$ python3 -q
>>> import numpy as np
>>> import numpy.linalg as la
>>> np.set_printoptions(precision=3, suppress=True, linewidth=100)
>>> rd = lambda a: np.round(a, 3) + 0
>>> mat = np.loadtxt("block13.csv", delimiter=",")
>>> mat
array([[-1.76,  1.54, -0.66, -0.66],
       [ 0.48, -0.42,  0.18,  0.18],
       [ 0.96, -0.84,  0.36,  0.36],
       [ 0.32, -0.28,  0.12,  0.12]])
>>> # rank 1
>>> Uu, sig, VT = la.svd(mat)
>>> V = VT[:(sig > 1e-8).sum()]
>>> rng = np.random.default_rng(33)
>>> vec = mat[3] + -2 * mat[0] + rng.integers(2) * np.eye(4)[2]
>>> rd(vec)
array([ 3.84, -3.36,  2.44,  1.44])
>>> rd(la.norm(vec - V.T @ V @ vec))
np.float64(0.965)
>>> la.matrix_rank(np.vstack([mat, vec]))
np.int64(2)
>>> vec = np.array([5, 4, 5, 0])
>>> rd((mat * vec).sum(axis=1))
array([-5.94,  1.62,  3.24,  1.08])
>>> rd(mat @ (2 * vec))
array([-11.88,   3.24,   6.48,   2.16])
>>> rd(mat * vec)
array([[-8.8 ,  6.16, -3.3 ,  0.  ],
       [ 2.4 , -1.68,  0.9 ,  0.  ],
       [ 4.8 , -3.36,  1.8 ,  0.  ],
       [ 1.6 , -1.12,  0.6 ,  0.  ]])
>>> rd(mat @ vec)
array([-5.94,  1.62,  3.24,  1.08])
>>> mat @ np.eye(4)[2]
array([-0.66,  0.18,  0.36,  0.12])
>>> m1 = np.arange(12).reshape(3, 4) + 3
>>> m1
array([[ 3,  4,  5,  6],
       [ 7,  8,  9, 10],
       [11, 12, 13, 14]])
>>> r0 = np.array([8, 5, -7])
>>> np.polyval(r0, m1[0])
array([ 80, 141, 218, 311])
>>> np.correlate(m1[0], m1[1], "full")
array([ 30,  67, 110, 158, 122,  83,  42])
>>> np.convolve(m1[0], r0)
array([ 24,  47,  39,  45,  -5, -42])
>>> Uu, sig, VT = la.svd(m1)
>>> np.argmax(sig[:-1] / (sig[1:] + 1e-6)) + 1
np.int64(2)
>>> A2 = Uu[:, :2] @ np.diag(sig[:2]) @ VT[:2]
>>> rd(la.norm(m1 - A2) / la.norm(m1))
np.float64(0.0)
>>> rd(np.abs(m1 - A2).max())
np.float64(0.0)
>>> rd(A2)
array([[ 3.,  4.,  5.,  6.],
       [ 7.,  8.,  9., 10.],
       [11., 12., 13., 14.]])
>>> la.matrix_rank(m1, rtol=0.05)
np.int64(1)
>>> A = np.load("case9.npy")
>>> A
array([[-1, -4, -5],
       [ 4,  4,  1],
       [ 0,  5,  2]])
>>> P = np.triu(np.array([[4, -2, 5], [5, -1, 3], [-5, -3, 5]]), 1) + np.eye(3)
>>> A2 = P @ A @ la.inv(P)
>>> la.matrix_rank(A2)
np.int64(3)
>>> A2
array([[ -9.,  -5.,  63.],
       [  4.,  27., -94.],
       [  0.,   5., -13.]])
>>> q, _ = la.qr(np.array([[-0.1, 0.6, 1.7, 2.1],
...     [-3.1, 0.5, 0.7, -0.7],
...     [0.9, 0.0, 0.5, -0.5],
...     [-0.5, -0.5, 1.6, -1.6]]))
>>> ev = np.array([-5, 3, 7, 8])
>>> M = q @ np.diag(ev) @ q.T
>>> rd(M)
array([[ 5.074, -0.796, -0.568,  1.897],
       [-0.796, -3.781,  3.323, -1.42 ],
       [-0.568,  3.323,  6.831,  0.808],
       [ 1.897, -1.42 ,  0.808,  4.875]])
>>> ev, V = la.eig(M)
>>> rd(np.sort(la.eigvals(M @ M)))
array([ 9., 25., 49., 64.])
>>> rd(np.prod(ev))
np.float64(-840.0)
>>> rd(ev)
array([-5.,  3.,  7.,  8.])
>>> rd(np.sort(la.eigvals(M.T)))
array([-5.,  3.,  7.,  8.])
>>> vec = np.array([6, 7, 4, 0])
>>> rd(M @ vec)
array([ 22.602, -17.948,  47.177,   4.675])
>>> rd((M * vec).sum(axis=1))
array([ 22.602, -17.948,  47.177,   4.675])
>>> rd(M * vec)
array([[ 30.444,  -5.571,  -2.272,   0.   ],
       [ -4.775, -26.465,  13.292,   0.   ],
       [ -3.408,  23.26 ,  27.325,   0.   ],
       [ 11.381,  -9.937,   3.231,   0.   ]])
>>> la.norm(M @ vec) <= la.norm(M, 2) * la.norm(vec) + 1e-9
np.True_
>>> (M @ vec).argmax()
np.int64(2)
>>> np.sign((M @ vec).round(6))
array([ 1., -1.,  1.,  1.])
>>> A2 = np.array([[3, -2, -3], [3, -2, -2], [2, -1, -1], [3, 2, -2]])
>>> rd(A2.T @ M.T)
array([[ 17.389, -11.342,  24.35 ,  17.674],
       [ -4.195,   2.991, -10.726,   7.989],
       [-16.856,   9.465, -13.389, -13.41 ]])
>>> A2 @ M
Traceback (most recent call last):
  File "<python-input-57>", line 1, in <module>
    A2 @ M
    ~~~^~~
ValueError: matmul: Input operand 1 has a mismatch in its core dimension 0, with gufunc signature (n?,k),(k,m?)->(n?,m?) (size 4 is different from 3)
>>> ev, V = la.eigh(M)
>>> rd(V.T @ M @ V)
array([[-5.,  0.,  0.,  0.],
       [ 0.,  3.,  0.,  0.],
       [ 0.,  0.,  7.,  0.],
       [ 0.,  0.,  0.,  8.]])
>>> rd(la.eigvalsh(M @ M))
array([ 9., 25., 49., 64.])
>>> rd(V @ np.diag(ev) @ V.T)
array([[ 5.074, -0.796, -0.568,  1.897],
       [-0.796, -3.781,  3.323, -1.42 ],
       [-0.568,  3.323,  6.831,  0.808],
       [ 1.897, -1.42 ,  0.808,  4.875]])
>>> np.unique(ev.round(6) + 0, return_counts=True)[1]
array([1, 1, 1, 1])
>>> rd(la.eigvalsh(M + -2 * np.eye(4)))
array([-7.,  1.,  5.,  6.])
>>> X = np.load("a.npy")
>>> X
array([[ 0., -3., -1.],
       [-3.,  0.,  0.],
       [-1.,  0.,  0.]])
>>> rd(la.norm(X, 2) / la.norm(X))
np.float64(0.707)
>>> Uu, sig, VT = la.svd(X)
>>> V = VT[:(sig > 1e-8).sum()]
>>> vec = X[1] + -3 * X[0] + rng.integers(2) * np.eye(3)[2]
>>> vec
array([-3.,  9.,  3.])
>>> rd(np.diag(V.T @ V))
array([1. , 0.9, 0.1])
>>> np.allclose(V.T @ V @ vec, vec)
True
>>> rd(la.norm(vec - V.T @ V @ vec))
np.float64(0.0)
>>> rd(V.T @ V)
array([[1. , 0. , 0. ],
       [0. , 0.9, 0.3],
       [0. , 0.3, 0.1]])
>>> la.matrix_rank(np.vstack([X, vec]))
np.int64(2)
>>> z = rng.permutation(3)
>>> z
array([0, 2, 1])
>>> A2 = X[z][:, z]
>>> np.allclose(A2, X)
False
>>> A2
array([[ 0., -1., -3.],
       [-1.,  0.,  0.],
       [-3.,  0.,  0.]])
>>> rd(np.sort(np.abs(la.eigvals(A2))))
array([0.   , 3.162, 3.162])
>>> rd(la.det(A2)), rd(la.det(X[z]))
(np.float64(0.0), np.float64(0.0))
>>> feats = np.load("x.npy")
>>> rd(feats)
array([[-0.389,  0.833,  0.278, -0.278],
       [ 0.833,  0.5  , -0.167,  0.167],
       [ 0.278, -0.167,  0.944,  0.056],
       [-0.278,  0.167,  0.056,  0.944]])
>>> rd(la.svd(feats, compute_uv=False))
array([1., 1., 1., 1.])
>>> rd(feats @ feats.T)
array([[1., 0., 0., 0.],
       [0., 1., 0., 0.],
       [0., 0., 1., 0.],
       [0., 0., 0., 1.]])
>>> rd(feats.T @ feats)
array([[1., 0., 0., 0.],
       [0., 1., 0., 0.],
       [0., 0., 1., 0.],
       [0., 0., 0., 1.]])
